>>> import numpy as np
>>> np.set_printoptions(precision=2, suppress=True, linewidth=120, floatmode="fixed")
>>> A = np.load("x.npy")
>>> print(A)
[[1 1 1]
 [0 0 0]
 [2 3 0]
 [1 1 1]]
>>> r = np.linalg.matrix_rank(A)
>>> print(r)
2
>>> null = np.linalg.svd(A)[2][r:].T
>>> print([int(np.linalg.matrix_rank(A[:, :j + 1])) for j in range(3)])
[1, 2, 2]
>>> print(np.allclose(A @ null, 0))
True
>>> print(null @ null.T)
[[ 0.64 -0.43 -0.21]
 [-0.43  0.29  0.14]
 [-0.21  0.14  0.07]]
>>> Uu, s, Vh = np.linalg.svd(A, full_matrices=False)
>>> print(np.abs(Vh[0]))
[0.59 0.79 0.18]
>>> print(np.round(Uu.T @ Uu, 2) + 0)
[[1.00 0.00 0.00]
 [0.00 1.00 0.00]
 [0.00 0.00 1.00]]
>>> print(round(float(np.sqrt((s ** 2).sum())), 2), np.round(np.linalg.norm(A), 2))
4.36 4.36
>>> print(np.round(s / s[0], 2) + 0)
[1.00 0.30 0.00]
>>> print(np.round(A @ np.linalg.pinv(A) @ A, 2) + 0)
[[1.00 1.00 1.00]
 [0.00 0.00 0.00]
 [2.00 3.00 0.00]
 [1.00 1.00 1.00]]
>>> print(np.linalg.lstsq(A[:-1].T, A[-1])[2])
2
>>> try:
...     np.linalg.inv(A)
... except np.linalg.LinAlgError as e:
...     print(e)
... 
Last 2 dimensions of the array must be square
>>> print(np.allclose(A[:-1].T @ np.linalg.lstsq(A[:-1].T, A[-1])[0], A[-1]))
True
>>> Uu, s, Vh = np.linalg.svd(A)
>>> V = Vh[:(s > 1e-8).sum()]
>>> rng = np.random.default_rng(996)
>>> x0 = A[2] + -3 * A[0] + rng.integers(2) * np.eye(3)[0]
>>> print(x0)
[ 0.00  0.00 -3.00]
>>> print(np.round(np.linalg.norm(x0 - V.T @ V @ x0), 2))
0.8
>>> print(V.T @ V)
[[ 0.36  0.43  0.21]
 [ 0.43  0.71 -0.14]
 [ 0.21 -0.14  0.93]]
>>> print([round(float(x), 2) for x in np.linalg.svd(A, compute_uv=False)[:3]])
[4.17, 1.27, 0.0]
>>> print(np.linalg.matrix_rank(A, rtol=0.1))
2
>>> J = np.load("layer8.npy")
>>> print(J)
[[-1.06 -1.12  1.20 -0.40]
 [ 0.77 -1.51 -0.41  0.98]
 [-1.42  0.26 -0.59  1.26]
 [ 0.53  0.62  1.43  1.13]]
>>> f = np.array([2, -2, 3])
>>> print(np.cross(J[1, :3], J[2, :3]))
[ 0.99  1.02 -1.94]
